$ ipython --no-banner

In [1]: import numpy as np

In [2]: from numpy import linalg as LA

In [3]: np.set_printoptions(suppress=True, linewidth=120)

In [4]: m1 = np.load("w.npy")

In [5]: m1.round(3)
Out[5]: 
array([[ 0.976, -0.167, -0.119, -0.071],
       [-0.167, -0.167, -0.833, -0.5  ],
       [-0.119, -0.833,  0.405, -0.357],
       [-0.071, -0.5  , -0.357,  0.786]])

In [6]: # orthonormal columns

In [7]: vals, vecs = LA.eigh(m1)

In [8]: np.round(LA.eigvalsh(m1 @ m1), 3)
Out[8]: array([1., 1., 1., 1.])

In [9]: (vals > 1e-8).sum(), (vals < -1e-8).sum()
Out[9]: (np.int64(3), np.int64(1))

In [10]: np.round(vecs.T @ vecs, 3) + 0
Out[10]: 
array([[1., 0., 0., 0.],
       [0., 1., 0., 0.],
       [0., 0., 1., 0.],
       [0., 0., 0., 1.]])

In [11]: t3 = np.stack([m1, -1 * m1, m1[::-1]])

In [12]: np.round(LA.det(t3), 3)
Out[12]: array([-1., -1., -1.])

In [13]: t3.shape
Out[13]: (3, 4, 4)

In [14]: np.round(t3.sum(axis=0), 3)
Out[14]: 
array([[-0.071, -0.5  , -0.357,  0.786],
       [-0.119, -0.833,  0.405, -0.357],
       [-0.167, -0.167, -0.833, -0.5  ],
       [ 0.976, -0.167, -0.119, -0.071]])

In [15]: (t3 @ m1.T).shape
Out[15]: (3, 4, 4)

In [16]: A = np.array([[4, 4, 4, 0, 0, 2], [0, 0, 4, 3, 4, 1], [2, 5, 2, 0, 5, 3]])

In [17]: A[2] = A[1]

In [18]: A
Out[18]: 
array([[4, 4, 4, 0, 0, 2],
       [0, 0, 4, 3, 4, 1],
       [0, 0, 4, 3, 4, 1]])

In [19]: r = LA.matrix_rank(A)

In [20]: r
Out[20]: np.int64(2)

In [21]: ns = LA.svd(A)[2][r:].T

In [22]: [int(LA.matrix_rank(A[:, :j + 1])) for j in range(6)]
Out[22]: [1, 1, 2, 2, 2, 2]

In [23]: [int(LA.matrix_rank(np.delete(A, i, axis=0))) for i in range(3)]
Out[23]: [1, 2, 2]

In [24]: ns.shape
Out[24]: (6, 4)

In [25]: mat = np.load("block8.npy")

In [26]: mat.round(3)
Out[26]: 
array([[-0.197,  0.433, -0.175, -0.804, -0.31 ],
       [ 0.592, -0.566, -0.361, -0.425,  0.137],
       [ 0.631,  0.227,  0.188,  0.194, -0.691],
       [ 0.158, -0.06 ,  0.878, -0.363,  0.261],
       [ 0.434,  0.661, -0.18 ,  0.064,  0.582]])

In [27]: hat = np.triu(np.array([[3, -3, 3, 0, 2],
    ...:     [1, 3, 2, -3, 2],
    ...:     [2, -1, 1, 1, 3],
    ...:     [0, 0, 1, -1, -1],
    ...:     [-2, -2, 0, 0, 3]]), 1) + np.eye(5)

In [28]: M2 = hat @ mat @ LA.inv(hat)

In [29]: np.round(np.poly(M2), 3)
Out[29]: array([ 1.   ,  0.356, -0.599,  0.599, -0.356, -1.   ])

In [30]: E = np.load("sample9.npy")

In [31]: E
Out[31]: 
array([[1, 1, 2, 1, 0],
       [1, 1, 1, 2, 1],
       [2, 1, 1, 1, 2],
       [1, 2, 1, 1, 1],
       [0, 1, 2, 1, 1]])

In [32]: # symmetric

In [33]: np.all(LA.eigvalsh(E) > 0)
Out[33]: np.False_

In [34]: np.round(LA.eigvalsh(E).min(), 3)
Out[34]: np.float64(-1.873)

In [35]: [round(float(LA.det(E[:i, :i])), 2) + 0 for i in range(1, 6)]
Out[35]: [1.0, 0.0, -1.0, 5.0, 11.0]

In [36]: vals, vecs = LA.eigh(E)

In [37]: np.round(np.abs(vecs[:, -1]), 3)
Out[37]: array([0.399, 0.457, 0.515, 0.457, 0.399])

In [38]: np.round(LA.svd(E, compute_uv=False), 3)
Out[38]: array([5.873, 1.873, 1.   , 1.   , 1.   ])

In [39]: np.round(vecs.T @ vecs, 3) + 0
Out[39]: 
array([[1., 0., 0., 0., 0.],
       [0., 1., 0., 0., 0.],
       [0., 0., 1., 0., 0.],
       [0., 0., 0., 1., 0.],
       [0., 0., 0., 0., 1.]])

In [40]: np.abs(vecs[:, -1]).round(6).argmax()
Out[40]: np.int64(2)

In [41]: vals.round(3)
Out[41]: array([-1.873, -1.   ,  1.   ,  1.   ,  5.873])

In [42]: np.round(LA.eigvalsh(E @ E), 3)
Out[42]: array([ 1.   ,  1.   ,  1.   ,  3.508, 34.492])

In [43]: M2 = LA.inv(E)

In [44]: round(float(LA.cond(E)), 3)
Out[44]: 5.873

In [45]: np.round(LA.inv(M2), 3) + 0
Out[45]: 
array([[1., 1., 2., 1., 0.],
       [1., 1., 1., 2., 1.],
       [2., 1., 1., 1., 2.],
       [1., 2., 1., 1., 1.],
       [0., 1., 2., 1., 1.]])

In [46]: (np.abs(M2) > 1e-9).astype(int)
Out[46]: 
array([[1, 1, 1, 1, 1],
       [1, 1, 1, 1, 1],
       [1, 1, 1, 1, 1],
       [1, 1, 1, 1, 1],
       [1, 1, 1, 1, 1]])

In [47]: M2.round(3)
Out[47]: 
array([[ 0.455, -0.091,  0.364, -0.091, -0.545],
       [-0.091, -0.182, -0.273,  0.818, -0.091],
       [ 0.364, -0.273,  0.091, -0.273,  0.364],
       [-0.091,  0.818, -0.273, -0.182, -0.091],
       [-0.545, -0.091,  0.364, -0.091,  0.455]])

In [48]: round(float(LA.slogdet(E)[0]), 3)
Out[48]: 1.0

In [49]: np.allclose(M2, E.T)
Out[49]: False

In [50]: round(LA.det(E) * LA.det(M2), 3)
Out[50]: np.float64(1.0)

In [51]: np.round(E @ M2, 3) + 0
Out[51]: 
array([[1., 0., 0., 0., 0.],
       [0., 1., 0., 0., 0.],
       [0., 0., 1., 0., 0.],
       [0., 0., 0., 1., 0.],
       [0., 0., 0., 0., 1.]])

In [52]: vals, vecs = LA.eig(E)

In [53]: np.round(np.sort(LA.eigvals(E.T)), 3)
Out[53]: array([-1.873, -1.   ,  1.   ,  1.   ,  5.873])

In [54]: Q, vecs = LA.qr(E[:, :4])[0], LA.qr(E[:, 4:])[0]

In [55]: sv = LA.svd(Q.T @ vecs, compute_uv=False)

In [56]: np.round(np.degrees(np.arccos(sv.clip(0, 1))), 3)
Out[56]: array([27.889])

In [57]: (sv > 0.9).sum()
Out[57]: np.int64(0)

In [58]: arr = np.loadtxt("a.csv", delimiter=",")

In [59]: arr
Out[59]: 
array([[ -0.285, -15.415,   1.941],
       [-13.701,  27.612,  -2.061],
       [-12.015, -20.295,  11.409],
       [  4.846,  23.827,  12.103],
       [  0.486,  -1.145,  -0.828],
       [  0.473,  13.916, -16.222],
       [  6.605, -28.537, -24.053],
       [-33.955,  -0.226,   8.986],
       [ 13.626,   1.998,  -5.125],
       [  5.788,  -7.018,  -6.967],
       [ -9.746,  -1.465,   9.653],
       [  1.692, -17.275,  29.433],
       [ 34.868,  -1.645,  16.951],
       [ -2.966,  -1.525,  11.215],
       [ 12.634,  -8.421,  12.263],
       [ 22.145,  -4.846, -10.572],
       [ -8.028,  19.699,  16.53 ],
       [-17.725, -31.231,  34.329],
       [ 12.761, -23.063, -43.584],
       [-19.407,   7.221,  -7.721],
       [-24.219,   7.092, -31.386]])

In [60]: C2 = np.cov(arr, rowvar=False)

In [61]: np.round(np.corrcoef(arr[:, 2], arr[:, 1])[0, 1], 3)
Out[61]: np.float64(-0.02)

In [62]: np.argsort(-arr.std(axis=0).round(6), kind="stable")
Out[62]: array([2, 1, 0])

In [63]: np.round(LA.eigvalsh(C2)[::-1], 3)
Out[63]: array([372.343, 297.502, 219.229])

In [64]: np.round(np.polyfit(arr[:, 2], arr[:, 1], 1), 3)
Out[64]: array([-0.017, -2.879])

In [65]: np.median(arr, axis=0)
Out[65]: array([ 0.473, -1.525,  1.941])

In [66]: C2.shape
Out[66]: (3, 3)

In [67]: C2.round(3)
Out[67]: 
array([[260.822, -38.531, -28.288],
       [-38.531, 263.218,  -6.196],
       [-28.288,  -6.196, 365.034]])

In [68]: np.round(np.corrcoef(arr.T), 3)
Out[68]: 
array([[ 1.   , -0.147, -0.092],
       [-0.147,  1.   , -0.02 ],
       [-0.092, -0.02 ,  1.   ]])

In [69]: cen = arr - arr.mean(axis=0)

In [70]: left, sv, vt = LA.svd(cen, full_matrices=False)

In [71]: sv.round(3)
Out[71]: array([86.295, 77.137, 66.216])

In [72]: round(float((sv ** 2).sum() ** 2 / (sv ** 4).sum()), 3)
Out[72]: 2.872

In [73]: np.round(np.abs(vt[-1]), 3)
Out[73]: array([0.729, 0.663, 0.17 ])

In [74]: np.abs(left[:, 0]).argmax()
Out[74]: np.int64(18)

In [75]: (np.sign(left[:, 0]) == np.sign(left[0, 0])).astype(int)
Out[75]: array([1, 1, 1, 1, 0, 0, 0, 1, 0, 0, 1, 1, 1, 1, 1, 0, 1, 1, 0, 0, 0])

In [76]: np.abs(vt[0]).argmax()
Out[76]: np.int64(2)

In [77]: np.round(sv ** 2 / (sv ** 2).sum(), 3)
Out[77]: array([0.419, 0.335, 0.247])

In [78]: np.round(cen.mean(axis=0), 3) + 0
Out[78]: array([0., 0., 0.])

In [79]: LA.matrix_rank(cen)
Out[79]: np.int64(3)

In [80]: W = np.array([[-1, -1], [1, 2], [1, -1]])

In [81]: coef = np.array([0, -1])

In [82]: act = np.maximum(arr @ W + coef, 0)

In [83]: np.round((act > 0).mean(axis=0), 3)
Out[83]: array([0.476, 0.333])

In [84]: (act > 0).astype(int)
Out[84]: 
array([[0, 0],
       [1, 1],
       [1, 0],
       [1, 1],
       [0, 0],
       [0, 1],
       [0, 0],
       [1, 1],
       [0, 0],
       [0, 0],
       [1, 0],
       [1, 0],
       [0, 0],
       [1, 0],
       [0, 0],
       [0, 0],
       [1, 1],
       [1, 0],
       [0, 0],
       [1, 1],
       [0, 1]])

In [85]: basis = np.array([[-9, 7, 7], [-9, 9, 4]])

In [86]: (act @ basis).round(6).argmax(axis=1)
Out[86]: array([0, 1, 1, 1, 0, 1, 0, 1, 0, 0, 1, 1, 0, 1, 0, 0, 1, 1, 0, 1, 1])

In [87]: def softmax(z):
    ...:     e = np.exp(z - z.max(axis=-1, keepdims=True))
    ...:     return e / e.sum(axis=-1, keepdims=True)
    ...: 

In [88]: np.round(softmax(10 * arr[9]), 3) + 0
Out[88]: array([1., 0., 0.])

In [89]: scores = arr @ arr.T / np.sqrt(3)

In [90]: softmax(scores).round(6).argmax(axis=1)
Out[90]: array([17,  1, 17,  3, 18, 20, 18,  7, 12, 18, 17, 17, 12, 17, 12, 18, 16, 17, 18, 20, 20])

In [91]: softmax(scores)[9] @ arr
Out[91]: array([ 12.761, -23.063, -43.584])
